>>> import numpy as np
>>> import numpy.linalg as la
>>> np.set_printoptions(precision=1, suppress=True, linewidth=100)
>>> K = np.load("block19.npy")
>>> K
array([[5, 4, 0, 0],
       [3, 4, 0, 0],
       [0, 0, 5, 4],
       [0, 0, 3, 4]])
>>> K.ravel(order="F")
array([5, 3, 0, 0, 4, 4, 0, 0, 0, 0, 5, 3, 0, 0, 4, 4])
>>> blk = K.reshape(4, 2, -1)
>>> np.einsum("ihd,jhd->hij", blk, blk).shape
(2, 4, 4)
>>> np.einsum("ihd,ihd->ih", blk, blk)
array([[41,  0],
       [25,  0],
       [ 0, 41],
       [ 0, 25]])
>>> blk.sum(axis=1)
array([[5, 4],
       [3, 4],
       [5, 4],
       [3, 4]])
>>> th = np.radians(15)
>>> r_ = np.eye(4)
>>> r_[0, 0] = r_[3, 3] = np.cos(th)
>>> r_[0, 3], r_[3, 0] = -np.sin(th), np.sin(th)
>>> r_
array([[ 1. ,  0. ,  0. , -0.3],
       [ 0. ,  1. ,  0. ,  0. ],
       [ 0. ,  0. ,  1. ,  0. ],
       [ 0.3,  0. ,  0. ,  1. ]])
>>> other = K @ r_.T
>>> round(float(la.det(r_)), 1), round(np.trace(r_), 1)
(1.0, np.float64(3.9))
>>> np.allclose(la.norm(K, axis=1), la.norm(other, axis=1))
True
>>> other
array([[ 4.8,  4. ,  0. ,  1.3],
       [ 2.9,  4. ,  0. ,  0.8],
       [-1. ,  0. ,  5. ,  3.9],
       [-1. ,  0. ,  3. ,  3.9]])
>>> np.allclose(K @ K.T, other @ other.T)
True
>>> blk = np.stack([K, 3 * K, K[::-1]])
>>> blk.sum(axis=0)
array([[20, 16,  3,  4],
       [12, 16,  5,  4],
       [ 3,  4, 20, 16],
       [ 5,  4, 12, 16]])
>>> la.matrix_rank(blk.reshape(3, -1))
np.int64(2)
>>> blk.shape
(3, 4, 4)
>>> np.einsum("bij,cij->bc", blk, blk)
array([[ 132,  396,    0],
       [ 396, 1188,    0],
       [   0,    0,  132]])
>>> O, vecs = la.qr(K[:, :2])[0], la.qr(K[:, 2:])[0]
>>> s = la.svd(O.T @ vecs, compute_uv=False)
>>> np.degrees(np.arccos(s.clip(0, 1)))
array([90., 90.])
>>> (s > 0.9).sum()
np.int64(0)
>>> data = np.load("x.npy")
>>> data
array([[ 0,  1,  3,  4,  3],
       [ 1,  5,  4,  5,  0],
       [ 4, 21, 19, 24,  3]])
>>> np.round(la.norm(data, 2) / la.norm(data), 1)
np.float64(1.0)
>>> np.argsort(-la.norm(data, axis=0).round(6), kind="stable")[:3]
array([3, 1, 2])
>>> Uu, s, Vh = la.svd(data)
>>> vecs = Vh[:(s > 1e-8).sum()]
>>> rng = np.random.default_rng(185)
>>> vec = data[2] + -1 * data[0] + rng.integers(2) * np.eye(5)[2]
>>> vec
array([ 4., 20., 16., 20.,  0.])
>>> np.allclose(vecs.T @ vecs @ vec, vec)
True
>>> round(la.norm(vec - vecs.T @ vecs @ vec), 1)
np.float64(0.0)
>>> np.round(np.diag(vecs.T @ vecs), 1) + 0
array([0. , 0.6, 0.3, 0.5, 0.6])
>>> rk = la.matrix_rank(data)
>>> rk
np.int64(2)
>>> null = la.svd(data)[2][rk:].T
>>> la.matrix_rank(data.T @ data), la.matrix_rank(data @ data.T)
(np.int64(2), np.int64(2))
>>> np.round(data @ null, 1) + 0
array([[0., 0., 0.],
       [0., 0., 0.],
       [0., 0., 0.]])
>>> null.shape
(5, 3)
>>> [int(la.matrix_rank(np.delete(data, i, axis=0))) for i in range(3)]
[2, 2, 2]
>>> np.abs(np.diag(la.qr(data)[1])) > 1e-9
array([ True,  True, False])
>>> vec = np.array([2, 2, 1, 4, 5])
>>> data * vec
array([[ 0,  2,  3, 16, 15],
       [ 2, 10,  4, 20,  0],
       [ 8, 42, 19, 96, 15]])
>>> la.norm(data @ vec) <= la.norm(data, 2) * la.norm(vec) + 1e-9
np.True_
>>> data @ vec
array([ 36,  36, 180])
>>> W0 = np.load("sample5.npy")
>>> W0.round(1) + 0
array([[ 1. ,  0.1,  0. ,  0.1,  0.1],
       [ 0.1,  0.4,  0.1, -0.6, -0.6],
       [ 0. ,  0.1,  1. ,  0.1,  0.1],
       [ 0.1, -0.6,  0.1,  0.4, -0.6],
       [ 0.1, -0.6,  0.1, -0.6,  0.4]])
>>> vals, vecs = la.eigh(W0)
>>> la.eigvalsh(W0 + -3 * np.eye(5))
array([-4., -2., -2., -2., -2.])
>>> np.unique(vals.round(6) + 0, return_counts=True)[1]
array([1, 4])
>>> np.round(vecs.T @ vecs, 1) + 0
array([[1., 0., 0., 0., 0.],
       [0., 1., 0., 0., 0.],
       [0., 0., 1., 0., 0.],
       [0., 0., 0., 1., 0.],
       [0., 0., 0., 0., 1.]])
>>> (vals > 1e-8).sum(), (vals < -1e-8).sum()
(np.int64(4), np.int64(1))
>>> np.round(vecs.T @ W0 @ vecs, 1) + 0
array([[-1.,  0.,  0.,  0.,  0.],
       [ 0.,  1.,  0.,  0.,  0.],
       [ 0.,  0.,  1.,  0.,  0.],
       [ 0.,  0.,  0.,  1.,  0.],
       [ 0.,  0.,  0.,  0.,  1.]])
>>> round(vals.sum(), 1), np.trace(W0)
(np.float64(3.0), np.float64(3.0))
>>> arr = np.load("layer17.npy")
>>> arr
array([[0, 3, 0],
       [0, 0, 0],
       [3, 0, 0]])
>>> arr @ arr.T
array([[9, 0, 0],
       [0, 0, 0],
       [0, 0, 9]])
>>> M = np.tril(np.array([[1, 3, -3], [-1, 1, 3], [2, 3, 3]]), -1) + np.eye(3, dtype=int)
>>> M
array([[ 1,  0,  0],
       [-1,  1,  0],
       [ 2,  3,  1]])
>>> r0, g = W0[0], W0[4]
>>> r0 @ r0
np.float64(1.0)
>>> pr = (r0 @ g) / (r0 @ r0) * r0
>>> np.round(np.outer(r0, g), 1) + 0
array([[ 0.1, -0.6,  0.1, -0.6,  0.3],
       [ 0. , -0.1,  0. , -0.1,  0. ],
       [ 0. ,  0. ,  0. ,  0. ,  0. ],
       [ 0. , -0.1,  0. , -0.1,  0. ],
       [ 0. , -0.1,  0. , -0.1,  0. ]])
>>> la.matrix_rank(np.outer(r0, g))
np.int64(1)
>>> np.round(la.norm(r0 + g) ** 2 + la.norm(r0 - g) ** 2, 1)
np.float64(4.0)
>>> pr.round(1) + 0
array([0., 0., 0., 0., 0.])
>>> hat = np.triu(np.array([[-2, 1, -2], [3, -1, -3], [0, -2, 2]]), 1) + np.eye(3)
>>> other = hat @ M @ la.inv(hat)
>>> np.poly(other)
array([ 1., -3.,  3., -1.])
>>> la.matrix_rank(other)
np.int64(3)
>>> np.round(la.det(other), 1)
np.float64(1.0)
>>> other = la.inv(M)
>>> np.round(la.det(M) * la.det(other), 1)
np.float64(1.0)
>>> (np.abs(other) > 1e-9).astype(int)
array([[1, 0, 0],
       [1, 1, 0],
       [1, 1, 1]])
>>> round(la.cond(M), 1)
np.float64(23.2)
>>> np.round(la.det(M) * other, 1) + 0
array([[ 1.,  0.,  0.],
       [ 1.,  1.,  0.],
       [-5., -3.,  1.]])
>>> round(la.slogdet(M)[0], 1)
np.float64(1.0)
>>> np.round(M @ other, 1) + 0
array([[1., 0., 0.],
       [0., 1., 0.],
       [0., 0., 1.]])
>>> other.round(1) + 0
array([[ 1.,  0.,  0.],
       [ 1.,  1.,  0.],
       [-5., -3.,  1.]])
